In [1]: import numpy as np

In [2]: np.set_printoptions(precision=2, suppress=True, linewidth=140, sign=" ")

In [3]: F = np.loadtxt("test17.csv", delimiter=",")

In [4]: print(F)
[[ 1.94  0.94  1.03 -1.9 ]
 [ 2.07  1.1   1.01 -2.02]
 [ 1.85  0.95  0.86 -1.9 ]
 [ 2.07  0.91  0.93 -2.  ]
 [ 1.93  1.06  0.96 -2.03]
 [ 2.    1.06  1.05 -1.95]
 [ 1.94  1.04  1.04 -1.93]
 [ 1.95  0.93  1.03 -1.95]
 [ 2.1   0.97  1.08 -2.08]
 [ 2.03  1.06  1.04 -1.92]
 [ 2.1   2.04  0.78 -0.04]
 [ 2.04  2.09  1.22 -0.22]
 [ 1.99  1.99  0.99  0.11]
 [ 2.2   1.89  0.93  0.02]
 [ 2.06  2.04  1.11 -0.01]
 [ 1.98  2.13  1.11 -0.07]
 [ 1.87  1.86  1.07  0.14]
 [ 2.03  2.14  1.02  0.09]
 [ 1.96  1.99  0.94  0.1 ]
 [ 1.98  2.03  1.18 -0.02]
 [ 2.06  1.77 -1.03  1.02]
 [ 2.17  1.95 -0.93  1.05]
 [ 1.87  2.05 -0.98  0.97]
 [ 2.11  2.07 -0.93  1.02]
 [ 1.95  1.91 -0.83  0.83]
 [ 2.02  1.98 -0.88  1.03]
 [ 1.81  2.08 -0.85  1.18]
 [ 2.03  1.91 -1.25  1.09]
 [ 1.96  1.95 -1.14  0.81]
 [ 2.02  1.94 -0.97  1.1 ]]

In [5]: B = np.c_[F[:, :2] @ np.array([[2, 0], [-2, 2]]), np.array([3, 2, 0, 1, -3, -3, -1, 0, -1, -3, 1, -3, -3, -3, 1, 2, 3, 1, 1, -3, -1, -3, -2, 1, 2, 1, 0, 3, -1, 1])]

In [6]: print(B)
[[ 2.    1.88  3.  ]
 [ 1.94  2.2   2.  ]
 [ 1.8   1.9   0.  ]
 [ 2.32  1.82  1.  ]
 [ 1.74  2.12 -3.  ]
 [ 1.88  2.12 -3.  ]
 [ 1.8   2.08 -1.  ]
 [ 2.04  1.86  0.  ]
 [ 2.26  1.94 -1.  ]
 [ 1.94  2.12 -3.  ]
 [ 0.12  4.08  1.  ]
 [-0.1   4.18 -3.  ]
 [ 0.    3.98 -3.  ]
 [ 0.62  3.78 -3.  ]
 [ 0.04  4.08  1.  ]
 [-0.3   4.26  2.  ]
 [ 0.02  3.72  3.  ]
 [-0.22  4.28  1.  ]
 [-0.06  3.98  1.  ]
 [-0.1   4.06 -3.  ]
 [ 0.58  3.54 -1.  ]
 [ 0.44  3.9  -3.  ]
 [-0.36  4.1  -2.  ]
 [ 0.08  4.14  1.  ]
 [ 0.08  3.82  2.  ]
 [ 0.08  3.96  1.  ]
 [-0.54  4.16  0.  ]
 [ 0.24  3.82  3.  ]
 [ 0.02  3.9  -1.  ]
 [ 0.16  3.88  1.  ]]

In [7]: np.round(np.linalg.lstsq(F, B[:, 0])[0], 2) + 0
Out[7]: array([ 2., -2.,  0.,  0.])

In [8]: np.round(np.linalg.norm(B - F @ np.linalg.lstsq(F, B)[0], axis=0), 2) + 0
Out[8]: array([  0.  ,   0.  ,  11.08])

In [9]: np.linalg.matrix_rank(np.c_[F, B])
Out[9]: np.int64(5)

In [10]: W0 = np.load("arr.npy")

In [11]: print(W0)
[[ 2  2 -2]
 [ 1  2  0]
 [ 2 -1 -1]]

In [12]: th = np.radians(180)

In [13]: r_ = np.eye(3)

In [14]: r_[1, 1] = r_[2, 2] = np.cos(th)

In [15]: r_[1, 2], r_[2, 1] = -np.sin(th), np.sin(th)

In [16]: r_.round(2) + 0
Out[16]: 
array([[ 1.,  0.,  0.],
       [ 0., -1.,  0.],
       [ 0.,  0., -1.]])

In [17]: B = W0 @ r_.T

In [18]: print(B.round(2) + 0)
[[ 2. -2.  2.]
 [ 1. -2.  0.]
 [ 2.  1.  1.]]

In [19]: np.linalg.svd(W0, compute_uv=False), np.linalg.svd(B, compute_uv=False)
Out[19]: (array([ 4.08,  2.39,  0.82]), array([ 4.08,  2.39,  0.82]))

In [20]: round(np.linalg.det(r_), 2), np.trace(r_)
Out[20]: (np.float64(1.0), np.float64(-1.0))

In [21]: np.allclose(W0 @ W0.T, B @ B.T)
Out[21]: True

In [22]: np.abs(B - W0).max(axis=0)
Out[22]: array([ 0.,  4.,  4.])

In [23]: np.allclose(np.linalg.norm(W0, axis=1), np.linalg.norm(B, axis=1))
Out[23]: True

In [24]: proj = np.triu(np.array([[8, 0, 7], [4, 6, 5], [7, 1, 6]]), 1) + np.eye(3)

In [25]: B = proj @ W0 @ np.linalg.inv(proj)

In [26]: np.round(np.linalg.det(B), 2)
Out[26]: np.float64(8.0)

In [27]: print(np.trace(B), np.trace(W0))
3.0 3

In [28]: rng = np.random.default_rng(3001)

In [29]: arr = (rng.random((3, 3)) < 0.3) + np.eye(3)

In [30]: arr /= arr.sum(axis=1, keepdims=True)

In [31]: arr
Out[31]: 
array([[ 1.,  0.,  0.],
       [ 0.,  1.,  0.],
       [ 0.,  0.,  1.]])

In [32]: # a transition matrix

In [33]: vals, evecs = np.linalg.eigh(arr)

In [34]: np.linalg.eigvalsh(arr @ arr)
Out[34]: array([ 1.,  1.,  1.])

In [35]: np.linalg.eigvalsh(arr + -1 * np.eye(3))
Out[35]: array([ 0.,  0.,  0.])

In [36]: np.unique(vals.round(6) + 0, return_counts=True)[1]
Out[36]: array([ 3])

In [37]: evecs.T @ arr @ evecs
Out[37]: 
array([[ 1.,  0.,  0.],
       [ 0.,  1.,  0.],
       [ 0.,  0.,  1.]])

In [38]: evecs.T @ evecs
Out[38]: 
array([[ 1.,  0.,  0.],
       [ 0.,  1.,  0.],
       [ 0.,  0.,  1.]])
